$ python3 -q
>>> import numpy as np
>>> np.set_printoptions(precision=4, suppress=True, linewidth=200)
>>> F = np.load("a.npy")
>>> F
array([[-2.4258, -1.    ,  2.8515,  0.8515, -2.4258, -0.4258,  2.4258],
       [-2.9463, -1.    ,  3.8927,  1.8927, -2.9463, -0.9463,  2.9463],
       [-2.2762, -1.    ,  2.5524,  0.5524, -2.2762, -0.2762,  2.2762],
       [-2.1579, -1.    ,  2.3158,  0.3158, -2.1579, -0.1579,  2.1579],
       [-2.9725, -1.    ,  3.945 ,  1.945 , -2.9725, -0.9725,  2.9725],
       [-2.2693, -1.    ,  2.5386,  0.5386, -2.2693, -0.2693,  2.2693],
       [-1.7927, -1.    ,  1.5855, -0.4145, -1.7927,  0.2073,  1.7927],
       [-3.0018, -1.    ,  4.0037,  2.0037, -3.0018, -1.0018,  3.0018],
       [-2.6598, -1.    ,  3.3195,  1.3195, -2.6598, -0.6598,  2.6598],
       [-1.2139, -1.    ,  0.4279, -1.5721, -1.2139,  0.7861,  1.2139],
       [-2.2562, -1.    ,  2.5124,  0.5124, -2.2562, -0.2562,  2.2562],
       [-2.4663, -1.    ,  2.9325,  0.9325, -2.4663, -0.4663,  2.4663],
       [-1.2799, -1.    ,  0.5597, -1.4403, -1.2799,  0.7201,  1.2799],
       [-3.146 , -1.    ,  4.292 ,  2.292 , -3.146 , -1.146 ,  3.146 ],
       [-2.2369, -1.    ,  2.4739,  0.4739, -2.2369, -0.2369,  2.2369],
       [-1.8627, -1.    ,  1.7253, -0.2747, -1.8627,  0.1373,  1.8627],
       [-3.0787, -1.    ,  4.1575,  2.1575, -3.0787, -1.0787,  3.0787],
       [-2.0298, -1.    ,  2.0596,  0.0596, -2.0298, -0.0298,  2.0298],
       [-0.7905, -1.    , -0.419 , -2.419 , -0.7905,  1.2095,  0.7905],
       [-2.5746, -1.    ,  3.1491,  1.1491, -2.5746, -0.5746,  2.5746],
       [-1.0505, -1.    ,  0.1009, -1.8991, -1.0505,  0.9495,  1.0505],
       [-2.9027, -1.    ,  3.8055,  1.8055, -2.9027, -0.9027,  2.9027],
       [-2.3517, -1.    ,  2.7034,  0.7034, -2.3517, -0.3517,  2.3517],
       [-2.6641, -1.    ,  3.3281,  1.3281, -2.6641, -0.6641,  2.6641],
       [-0.7434, -1.    , -0.5133, -2.5133, -0.7434,  1.2566,  0.7434],
       [-2.3522, -1.    ,  2.7043,  0.7043, -2.3522, -0.3522,  2.3522],
       [-2.4289, -1.    ,  2.8577,  0.8577, -2.4289, -0.4289,  2.4289],
       [-1.8638, -1.    ,  1.7277, -0.2723, -1.8638,  0.1362,  1.8638],
       [-2.6166, -1.    ,  3.2332,  1.2332, -2.6166, -0.6166,  2.6166],
       [-0.9598, -1.    , -0.0804, -2.0804, -0.9598,  1.0402,  0.9598],
       [-1.9178, -1.    ,  1.8356, -0.1644, -1.9178,  0.0822,  1.9178],
       [-2.4496, -1.    ,  2.8991,  0.8991, -2.4496, -0.4496,  2.4496],
       [-2.7342, -1.    ,  3.4685,  1.4685, -2.7342, -0.7342,  2.7342],
       [-1.278 , -1.    ,  0.5559, -1.4441, -1.278 ,  0.722 ,  1.278 ],
       [-2.8142, -1.    ,  3.6284,  1.6284, -2.8142, -0.8142,  2.8142],
       [-0.6394, -1.    , -0.7211, -2.7211, -0.6394,  1.3606,  0.6394],
       [-0.6687, -1.    , -0.6626, -2.6626, -0.6687,  1.3313,  0.6687],
       [-3.441 , -1.    ,  4.8819,  2.8819, -3.441 , -1.441 ,  3.441 ],
       [-1.9144, -1.    ,  1.8287, -0.1713, -1.9144,  0.0856,  1.9144],
       [-1.3658, -1.    ,  0.7315, -1.2685, -1.3658,  0.6342,  1.3658],
       [-2.7048, -1.    ,  3.4096,  1.4096, -2.7048, -0.7048,  2.7048],
       [-1.3342, -1.    ,  0.6684, -1.3316, -1.3342,  0.6658,  1.3342]])
>>> # rank 3
>>> round(float(np.trace(np.linalg.pinv(F) @ F)), 4)
3.0
>>> np.abs(np.diag(np.linalg.qr(F)[1])) > 1e-9
array([ True,  True,  True, False, False, False, False])
>>> np.linalg.lstsq(F[:-1].T, F[-1])[2]
np.int32(3)
>>> np.unique(F.round(6), axis=0).shape
(42, 7)
>>> E = np.array([[-1.9, 1.1, -0.4, -0.3, -1.3, -1.2],
...     [0.5, 1.5, -0.4, -0.1, 0.2, 0.9],
...     [0.3, 0.0, 0.6, 1.1, -1.8, -1.0],
...     [-0.9, -1.1, 0.7, 1.0, -0.4, 2.0],
...     [0.4, 1.3, 0.1, -1.0, 0.9, 2.4],
...     [1.2, -0.4, -0.6, -0.3, 0.2, -1.0],
...     [-0.8, 1.3, -0.1, 0.0, 1.2, 1.8],
...     [-0.1, 1.4, 0.9, 0.7, -1.8, 0.5],
...     [-0.2, -0.1, 0.2, 2.2, -1.5, -0.1],
...     [-0.4, 0.0, -0.7, -0.4, -0.1, 1.2],
...     [-0.3, 0.0, 2.3, 1.0, 0.4, -1.6],
...     [0.1, -0.1, 0.1, -0.2, -0.3, 0.2],
...     [-1.0, 0.4, 0.8, 0.2, -1.0, -0.1]])
>>> rng = np.random.default_rng(51)
>>> E[10] = E[6] + 0.1 * rng.normal(size=6)
>>> E
array([[-1.9   ,  1.1   , -0.4   , -0.3   , -1.3   , -1.2   ],
       [ 0.5   ,  1.5   , -0.4   , -0.1   ,  0.2   ,  0.9   ],
       [ 0.3   ,  0.    ,  0.6   ,  1.1   , -1.8   , -1.    ],
       [-0.9   , -1.1   ,  0.7   ,  1.    , -0.4   ,  2.    ],
       [ 0.4   ,  1.3   ,  0.1   , -1.    ,  0.9   ,  2.4   ],
       [ 1.2   , -0.4   , -0.6   , -0.3   ,  0.2   , -1.    ],
       [-0.8   ,  1.3   , -0.1   ,  0.    ,  1.2   ,  1.8   ],
       [-0.1   ,  1.4   ,  0.9   ,  0.7   , -1.8   ,  0.5   ],
       [-0.2   , -0.1   ,  0.2   ,  2.2   , -1.5   , -0.1   ],
       [-0.4   ,  0.    , -0.7   , -0.4   , -0.1   ,  1.2   ],
       [-0.8575,  1.2378, -0.092 ,  0.1252,  1.1676,  1.6898],
       [ 0.1   , -0.1   ,  0.1   , -0.2   , -0.3   ,  0.2   ],
       [-1.    ,  0.4   ,  0.8   ,  0.2   , -1.    , -0.1   ]])
>>> cen = E - E.mean(axis=1)
Traceback (most recent call last):
  File "<python-input-13>", line 1, in <module>
    cen = E - E.mean(axis=1)
          ~~^~~~~~~~~~~~~~~~
ValueError: operands could not be broadcast together with shapes (13,6) (13,) 
>>> cen = E - E.mean(axis=0)
>>> left, s, Vh = np.linalg.svd(cen, full_matrices=False)
>>> np.abs(left[:, 0]).argmax()
np.int64(4)
>>> np.round((s ** 2).sum() ** 2 / (s ** 4).sum(), 4)
np.float64(3.1164)
>>> np.linalg.matrix_rank(cen)
np.int64(6)
>>> Vh[0] * np.sign(Vh[0, np.abs(Vh[0]).argmax()])
array([ 0.012 ,  0.2245, -0.1141, -0.3214,  0.6268,  0.6635])
>>> s
array([5.4737, 3.3545, 3.0244, 2.373 , 1.6366, 1.071 ])
>>> mat = np.loadtxt("m.csv", delimiter=",")
>>> mat
array([[ 0.,  1.,  2.,  0.,  1.,  2.,  2.,  2., -2.],
       [-2.,  0.,  1.,  2.,  0.,  1.,  2.,  2.,  2.],
       [ 2., -2.,  0.,  1.,  2.,  0.,  1.,  2.,  2.],
       [ 2.,  2., -2.,  0.,  1.,  2.,  0.,  1.,  2.],
       [ 2.,  2.,  2., -2.,  0.,  1.,  2.,  0.,  1.],
       [ 1.,  2.,  2.,  2., -2.,  0.,  1.,  2.,  0.],
       [ 0.,  1.,  2.,  2.,  2., -2.,  0.,  1.,  2.],
       [ 2.,  0.,  1.,  2.,  2.,  2., -2.,  0.,  1.],
       [ 1.,  2.,  0.,  1.,  2.,  2.,  2., -2.,  0.]])
>>> B = mat / np.sqrt((mat ** 2).mean(axis=1, keepdims=True))
>>> mat - mat.mean(axis=1, keepdims=True)
array([[-0.8889,  0.1111,  1.1111, -0.8889,  0.1111,  1.1111,  1.1111,  1.1111, -2.8889],
       [-2.8889, -0.8889,  0.1111,  1.1111, -0.8889,  0.1111,  1.1111,  1.1111,  1.1111],
       [ 1.1111, -2.8889, -0.8889,  0.1111,  1.1111, -0.8889,  0.1111,  1.1111,  1.1111],
       [ 1.1111,  1.1111, -2.8889, -0.8889,  0.1111,  1.1111, -0.8889,  0.1111,  1.1111],
       [ 1.1111,  1.1111,  1.1111, -2.8889, -0.8889,  0.1111,  1.1111, -0.8889,  0.1111],
       [ 0.1111,  1.1111,  1.1111,  1.1111, -2.8889, -0.8889,  0.1111,  1.1111, -0.8889],
       [-0.8889,  0.1111,  1.1111,  1.1111,  1.1111, -2.8889, -0.8889,  0.1111,  1.1111],
       [ 1.1111, -0.8889,  0.1111,  1.1111,  1.1111,  1.1111, -2.8889, -0.8889,  0.1111],
       [ 0.1111,  1.1111, -0.8889,  0.1111,  1.1111,  1.1111,  1.1111, -2.8889, -0.8889]])
>>> B[4]
array([ 1.2792,  1.2792,  1.2792, -1.2792,  0.    ,  0.6396,  1.2792,  0.    ,  0.6396])
>>> np.linalg.norm(B, axis=1)
array([3., 3., 3., 3., 3., 3., 3., 3., 3.])
>>> np.linalg.matrix_rank(mat - mat.mean(axis=1, keepdims=True))
np.int64(8)
>>> x = np.array([1, 1, -3, 3, -2, 2, 0, -1, -3])
>>> target = mat @ x
>>> beta, lr = np.zeros(9), 1 / np.linalg.norm(mat, 2) ** 2
>>> for i in range(250):
...     beta -= lr * mat.T @ (mat @ beta - target)
...     if i % 50 == 0: print(i, round(np.linalg.norm(mat @ beta - target), 4))
... 
0 15.7675
50 0.2529
100 0.01
150 0.0004
200 0.0
>>> round(float(np.linalg.cond(mat)), 4)
4.0
>>> cov = mat.T @ mat
>>> (mat @ mat.T).shape
(9, 9)
>>> np.allclose(cov, cov.T)
True
>>> np.diag(cov)
array([22., 22., 22., 22., 22., 22., 22., 22., 22.])
>>> np.trace(cov), (mat ** 2).sum()
(np.float64(198.0), np.float64(198.0))
>>> cov
array([[22.,  8.,  2.,  1., 10., 10.,  1.,  2.,  8.],
       [ 8., 22.,  8.,  2.,  1., 10., 10.,  1.,  2.],
       [ 2.,  8., 22.,  8.,  2.,  1., 10., 10.,  1.],
       [ 1.,  2.,  8., 22.,  8.,  2.,  1., 10., 10.],
       [10.,  1.,  2.,  8., 22.,  8.,  2.,  1., 10.],
       [10., 10.,  1.,  2.,  8., 22.,  8.,  2.,  1.],
       [ 1., 10., 10.,  1.,  2.,  8., 22.,  8.,  2.],
       [ 2.,  1., 10., 10.,  1.,  2.,  8., 22.,  8.],
       [ 8.,  2.,  1., 10., 10.,  1.,  2.,  8., 22.]])
>>> np.linalg.eigvalsh(cov)[::-1]
array([64.    , 35.3405, 35.3405, 15.1575, 15.1575, 12.5021, 12.5021,  4.    ,  4.    ])
>>> x = np.array([-2, 1, -1, -2, -1, 3, 1, -2, 3])
>>> target = mat @ x
>>> target
array([-4.,  6., -7.,  9.,  8., -7., -9., -4.,  8.])
>>> np.linalg.solve(mat, target)
array([-2.,  1., -1., -2., -1.,  3.,  1., -2.,  3.])
>>> np.round(np.linalg.solve(mat.T, mat[8]), 4) + 0
array([0., 0., 0., 0., 0., 0., 0., 0., 1.])
>>> M = np.load("data.npy")
>>> M
array([[1.3, 1. , 1. , 0. , 0. , 1. , 1. ],
       [2. , 1.3, 2. , 1. , 2. , 0. , 1. ],
       [1. , 1. , 2.3, 0. , 0. , 2. , 1. ],
       [2. , 2. , 1. , 1.3, 1. , 2. , 0. ],
       [1. , 1. , 2. , 2. , 2.3, 1. , 2. ],
       [0. , 1. , 0. , 2. , 1. , 0.3, 2. ],
       [1. , 1. , 1. , 0. , 0. , 1. , 1.3]])
>>> (M + M.T) / 2
array([[1.3, 1.5, 1. , 1. , 0.5, 0.5, 1. ],
       [1.5, 1.3, 1.5, 1.5, 1.5, 0.5, 1. ],
       [1. , 1.5, 2.3, 0.5, 1. , 1. , 1. ],
       [1. , 1.5, 0.5, 1.3, 1.5, 2. , 0. ],
       [0.5, 1.5, 1. , 1.5, 2.3, 1. , 1. ],
       [0.5, 0.5, 1. , 2. , 1. , 0.3, 1.5],
       [1. , 1. , 1. , 0. , 1. , 1.5, 1.3]])
>>> round(np.abs(np.linalg.eigvals(M)).max(), 4)
np.float64(7.4735)
>>> np.linalg.determinant(M)
Traceback (most recent call last):
  File "<python-input-49>", line 1, in <module>
    np.linalg.determinant(M)
    ^^^^^^^^^^^^^^^^^^^^^
AttributeError: module 'numpy.linalg' has no attribute 'determinant'
>>> round(np.trace(M), 4)
np.float64(10.1)
>>> np.sort(np.abs(np.linalg.eigvals(M)))
array([0.3   , 0.4739, 1.2015, 1.2544, 1.2544, 1.9154, 7.4735])
>>> (M - M.T) / 2
array([[ 0. , -0.5,  0. , -1. , -0.5,  0.5,  0. ],
       [ 0.5,  0. ,  0.5, -0.5,  0.5, -0.5,  0. ],
       [ 0. , -0.5,  0. , -0.5, -1. ,  1. ,  0. ],
       [ 1. ,  0.5,  0.5,  0. , -0.5,  0. ,  0. ],
       [ 0.5, -0.5,  1. ,  0.5,  0. ,  0. ,  1. ],
       [-0.5,  0.5, -1. ,  0. ,  0. ,  0. ,  0.5],
       [ 0. ,  0. ,  0. ,  0. , -1. , -0.5,  0. ]])
>>> M.inv()
Traceback (most recent call last):
  File "<python-input-53>", line 1, in <module>
    M.inv()
    ^^^^^
AttributeError: 'numpy.ndarray' object has no attribute 'inv'
>>> th = np.radians(98)
>>> r_ = np.eye(7)
>>> r_[4, 4] = r_[3, 3] = np.cos(th)
>>> r_[4, 3], r_[3, 4] = -np.sin(th), np.sin(th)
>>> r_
array([[ 1.    ,  0.    ,  0.    ,  0.    ,  0.    ,  0.    ,  0.    ],
       [ 0.    ,  1.    ,  0.    ,  0.    ,  0.    ,  0.    ,  0.    ],
       [ 0.    ,  0.    ,  1.    ,  0.    ,  0.    ,  0.    ,  0.    ],
       [ 0.    ,  0.    ,  0.    , -0.1392,  0.9903,  0.    ,  0.    ],
       [ 0.    ,  0.    ,  0.    , -0.9903, -0.1392,  0.    ,  0.    ],
       [ 0.    ,  0.    ,  0.    ,  0.    ,  0.    ,  1.    ,  0.    ],
       [ 0.    ,  0.    ,  0.    ,  0.    ,  0.    ,  0.    ,  1.    ]])
>>> B = M @ r_.T
>>> np.allclose(M @ M.T, B @ B.T)
True
>>> left, s, Vh = np.linalg.svd(M, full_matrices=False)
>>> (s > 1e-8).sum()
np.int64(7)
>>> s / s[0]
array([1.    , 0.4048, 0.2607, 0.2384, 0.1515, 0.0378, 0.012 ])
>>> np.round(left.T @ left, 4) + 0
array([[1., 0., 0., 0., 0., 0., 0.],
       [0., 1., 0., 0., 0., 0., 0.],
       [0., 0., 1., 0., 0., 0., 0.],
       [0., 0., 0., 1., 0., 0., 0.],
       [0., 0., 0., 0., 1., 0., 0.],
       [0., 0., 0., 0., 0., 1., 0.],
       [0., 0., 0., 0., 0., 0., 1.]])
>>> np.abs(Vh[0])
array([0.401 , 0.3867, 0.4609, 0.3239, 0.3489, 0.3348, 0.3721])
>>> left.shape, s.shape, Vh.shape
((7, 7), (7,), (7, 7))
>>> np.cumsum(s ** 2) / np.sum(s ** 2)
array([0.7615, 0.8863, 0.938 , 0.9813, 0.9988, 0.9999, 1.    ])
>>> M.sum(axis=1)
array([ 5.3,  9.3,  7.3,  9.3, 11.3,  6.3,  5.3])
>>> M.shape
(7, 7)
>>> np.unravel_index(np.abs(M).argmax(), M.shape)
(np.int64(2), np.int64(2))
>>> np.round(np.linalg.norm(M), 4)
np.float64(9.2428)
>>> M.mean(axis=0)
array([1.1857, 1.1857, 1.3286, 0.9   , 0.9   , 1.0429, 1.1857])
>>> labels = rng.permutation(7)
>>> labels
array([1, 3, 5, 0, 2, 6, 4])
>>> B = M[labels][:, labels]
>>> np.trace(B)
np.float64(10.1)
>>> B
array([[1.3, 1. , 0. , 2. , 2. , 1. , 2. ],
       [2. , 1.3, 2. , 2. , 1. , 0. , 1. ],
       [1. , 2. , 0.3, 0. , 0. , 2. , 1. ],
       [1. , 0. , 1. , 1.3, 1. , 1. , 0. ],
       [1. , 0. , 2. , 1. , 2.3, 1. , 0. ],
       [1. , 0. , 1. , 1. , 1. , 1.3, 0. ],
       [1. , 2. , 1. , 1. , 2. , 2. , 2.3]])
>>> np.diag(B)
array([1.3, 1.3, 0.3, 1.3, 2.3, 1.3, 2.3])
>>> np.sort(np.abs(np.linalg.eigvals(B)))
array([0.3   , 0.4739, 1.2015, 1.2544, 1.2544, 1.9154, 7.4735])
